$ ipython --no-banner

In [1]: import numpy as np

In [2]: import numpy.linalg as la

In [3]: np.set_printoptions(precision=2, suppress=True, linewidth=160, floatmode="fixed")

In [4]: rnd = lambda a: np.round(a, 2) + 0

In [5]: M = np.loadtxt("layer8.csv", delimiter=",")

In [6]: M
Out[6]: 
array([[-4.00, -4.00,  5.00, -4.00, -1.00, -2.00],
       [ 0.00, -4.00,  4.00, -4.00, -2.00, -4.00],
       [-4.00, -2.00,  3.00, -2.00,  0.00,  0.00],
       [ 0.00,  0.00,  2.00, -4.00, -4.00,  0.00],
       [-4.00,  0.00,  4.00, -6.00, -5.00,  2.00],
       [-2.00,  3.00, -1.00,  0.00, -1.00,  4.00],
       [-2.00,  5.00, -2.00,  0.00, -2.00,  6.00],
       [ 2.00, -5.00,  2.00,  0.00,  2.00, -6.00],
       [ 2.00,  3.00, -5.00,  6.00,  4.00,  2.00],
       [ 2.00,  9.00, -8.00,  6.00,  1.00,  8.00]])

In [7]: def softmax(z):
   ...:     e = np.exp(z - z.max(axis=-1, keepdims=True))
   ...:     return e / e.sum(axis=-1, keepdims=True)
   ...: 

In [8]: rnd(softmax(M).sum(axis=1))
Out[8]: array([1.00, 1.00, 1.00, 1.00, 1.00, 1.00, 1.00, 1.00, 1.00, 1.00])

In [9]: att = M @ M.T / np.sqrt(6)

In [10]: print(softmax(att).round(6).argmax(axis=1))
[0 1 0 4 4 9 9 7 9 9]

In [11]: rnd(softmax(att))
Out[11]: 
array([[1.00, 0.00, 0.00, 0.00, 0.00, 0.00, 0.00, 0.00, 0.00, 0.00],
       [0.08, 0.92, 0.00, 0.00, 0.00, 0.00, 0.00, 0.00, 0.00, 0.00],
       [0.94, 0.00, 0.00, 0.00, 0.05, 0.00, 0.00, 0.00, 0.00, 0.00],
       [0.00, 0.00, 0.00, 0.00, 1.00, 0.00, 0.00, 0.00, 0.00, 0.00],
       [0.00, 0.00, 0.00, 0.00, 1.00, 0.00, 0.00, 0.00, 0.00, 0.00],
       [0.00, 0.00, 0.00, 0.00, 0.00, 0.00, 0.00, 0.00, 0.00, 1.00],
       [0.00, 0.00, 0.00, 0.00, 0.00, 0.00, 0.00, 0.00, 0.00, 1.00],
       [0.00, 0.00, 0.00, 0.00, 0.00, 0.00, 0.00, 1.00, 0.00, 0.00],
       [0.00, 0.00, 0.00, 0.00, 0.00, 0.00, 0.00, 0.00, 0.00, 1.00],
       [0.00, 0.00, 0.00, 0.00, 0.00, 0.00, 0.00, 0.00, 0.00, 1.00]])
